% python3 -q
>>> import numpy as np
>>> np.set_printoptions(precision=2, suppress=True, linewidth=200)
>>> def rnd(a):
...     return np.round(a, 2) + 0
... 
>>> O, _ = np.linalg.qr(np.array([[-1.1, 0.6, -1.4, -0.3],
...     [-0.4, 0.4, 0.0, 1.9],
...     [0.5, -0.7, 1.4, -1.3],
...     [-0.1, -0.4, 1.1, -0.5]]))
>>> m1 = O[:, :3]
>>> print(rnd(m1))
[[-0.86  0.26  0.34]
 [-0.31 -0.2  -0.89]
 [ 0.39  0.57 -0.04]
 [-0.08  0.75 -0.32]]
>>> # orthonormal columns
>>> rng = np.random.default_rng(8264)
>>> lab = rng.permutation(3)
>>> Y = m1[:, lab] * rng.choice([-1, 1], 3)
>>> print(rnd(Y))
[[ 0.26  0.34 -0.86]
 [-0.2  -0.89 -0.31]
 [ 0.57 -0.04  0.39]
 [ 0.75 -0.32 -0.08]]
>>> Uu, _, VT = np.linalg.svd(m1.T @ Y)
>>> print(rnd(np.linalg.lstsq(m1, Y)[0]))
[[0. 0. 1.]
 [1. 0. 0.]
 [0. 1. 0.]]
>>> print(lab)
[1 2 0]
>>> Y = m1 / np.linalg.norm(m1, axis=1, keepdims=True)
>>> G = Y @ Y.T
>>> print(rnd(np.linalg.norm(Y, axis=1)))
[1. 1. 1. 1.]
>>> print((np.abs(G) > 0.9).astype(int))
[[1 0 0 0]
 [0 1 0 0]
 [0 0 1 0]
 [0 0 0 1]]
>>> print(np.argwhere(np.triu(np.abs(G) > 0.95, 1)))
[]
>>> print(rnd(np.degrees(np.arccos(np.clip(G[1, 2], -1, 1)))))
107.89
>>> Uu, sigma, VT = np.linalg.svd(m1, full_matrices=False)
>>> print(rnd(sigma))
[1. 1. 1.]
>>> vec = np.array([5, -6, 8])
>>> target = m1 @ vec
>>> beta, lr = np.zeros(3), 1 / np.linalg.norm(m1, 2) ** 2
>>> for i in range(8):
...     beta -= lr * m1.T @ (m1 @ beta - target)
...     if i % 2 == 0: print(i, round(np.linalg.norm(m1 @ beta - target), 2))
... 
0 0.0
2 0.0
4 0.0
6 0.0
>>> print(beta)
[ 5. -6.  8.]
>>> O, V = np.linalg.qr(m1[:, :2])[0], np.linalg.qr(m1[:, 2:])[0]
>>> sigma = np.linalg.svd(O.T @ V, compute_uv=False)
>>> print(rnd(np.linalg.norm(O @ O.T - V @ V.T, 2)))
1.0
>>> print(rnd(sigma))
[0.]
>>> print(rnd(np.degrees(np.arccos(sigma.clip(0, 1)))))
[90.]
>>> print((sigma > 0.9).sum())
0
>>> mat = np.load("w.npy")
>>> print(mat)
[[ 0  0 -2  0]
 [-1  0  0  0]
 [ 0 -1  0  0]
 [ 0  0  0 -2]]
>>> # 2 groups of indices that never mix
>>> Y = mat / np.sqrt((mat ** 2).mean(axis=1, keepdims=True))
>>> print(Y[3])
[ 0.  0.  0. -2.]
>>> print(np.linalg.matrix_rank(Y) == np.linalg.matrix_rank(mat))
True
>>> print(rnd(np.linalg.norm(Y, axis=1)))
[2. 2. 2. 2.]
>>> M = np.loadtxt("test18.csv", delimiter=",")
>>> print(rnd(M))
[[ 3.54 -1.65 -2.05 -2.35]
 [-2.83  2.51  3.08  1.11]
 [ 3.5   0.28  0.3  -3.54]
 [ 3.7  -1.16 -1.46 -2.81]
 [ 0.01  2.94  3.57 -1.89]
 [-3.23 -0.8  -0.93  3.61]
 [ 3.4  -1.92 -2.38 -2.03]
 [-1.29  3.03  3.7  -0.7 ]
 [ 3.72 -0.95 -1.2  -2.97]
 [-2.48  2.71  3.32  0.65]
 [ 3.7  -1.14 -1.43 -2.82]
 [-1.05  3.04  3.71 -0.94]
 [ 1.68  2.28  2.74 -3.07]
 [-0.18  2.98  3.62 -1.74]
 [-0.57  3.03  3.68 -1.39]
 [ 3.29 -2.07 -2.55 -1.84]
 [-0.31  3.    3.64 -1.62]
 [-2.57 -1.6  -1.91  3.49]
 [-1.43  3.02  3.68 -0.56]
 [ 3.71 -0.45 -0.59 -3.27]
 [-2.6  -1.57 -1.87  3.5 ]
 [-3.71  0.45  0.59  3.27]
 [ 1.24  2.52  3.04 -2.8 ]
 [ 2.59  1.58  1.88 -3.5 ]
 [-2.19 -1.93 -2.31  3.34]
 [ 3.46  0.37  0.4  -3.56]
 [-3.29  2.07  2.55  1.84]]
>>> # null space of dimension 2
>>> lab = M[:, 2] > np.median(M[:, 2])
>>> f = M[lab].mean(axis=0) - M[~lab].mean(axis=0)
>>> print(rnd((((M - M.mean(axis=0)) @ f > 0) == lab).mean()))
0.96
>>> print(np.argsort(-np.abs(f).round(6), kind="stable"))
[2 1 0 3]
>>> print(lab.astype(int))
[0 1 0 0 1 0 0 1 0 1 0 1 1 1 1 0 1 0 1 0 0 0 1 1 0 0 1]
>>> def softmax(z):
...     e = np.exp(z - z.max(axis=-1, keepdims=True))
...     return e / e.sum(axis=-1, keepdims=True)
... 
>>> print(softmax(mat).sum(axis=1))
[1. 1. 1. 1.]
>>> print(rnd(softmax(mat[3] + 4)))
[0.32 0.32 0.32 0.04]
>>> print(rnd(softmax(mat[3])))
[0.32 0.32 0.32 0.04]
>>> print(rnd(softmax(10 * mat[3])))
[0.33 0.33 0.33 0.  ]
>>> att = mat @ mat.T / np.sqrt(4)
>>> print(rnd(softmax(att)[3] @ mat))
[-0.1  -0.1  -0.19 -1.42]
>>> print(rnd(softmax(att + np.triu(np.full(att.shape, -np.inf), 1))))
[[1.   0.   0.   0.  ]
 [0.38 0.62 0.   0.  ]
 [0.27 0.27 0.45 0.  ]
 [0.1  0.1  0.1  0.71]]
>>> print(rnd(softmax(att)))
[[0.71 0.1  0.1  0.1 ]
 [0.22 0.35 0.22 0.22]
 [0.22 0.22 0.35 0.22]
 [0.1  0.1  0.1  0.71]]
>>> E = np.array([[0, 0, 0, 1], [0, 0, 0, 0], [0, 0, 0, 0], [1, 0, 0, 0]])
>>> # 3 groups of indices that never mix
>>> print([round(float(np.linalg.det(E[:i, :i])), 2) + 0 for i in range(1, 5)])
[0.0, 0.0, 0.0, 0.0]
>>> print(np.all(np.linalg.eigvalsh(E) > 0))
False
>>> try:
...     np.linalg.cholesky(E)
... except np.linalg.LinAlgError as e:
...     print(e)
... 
Matrix is not positive definite
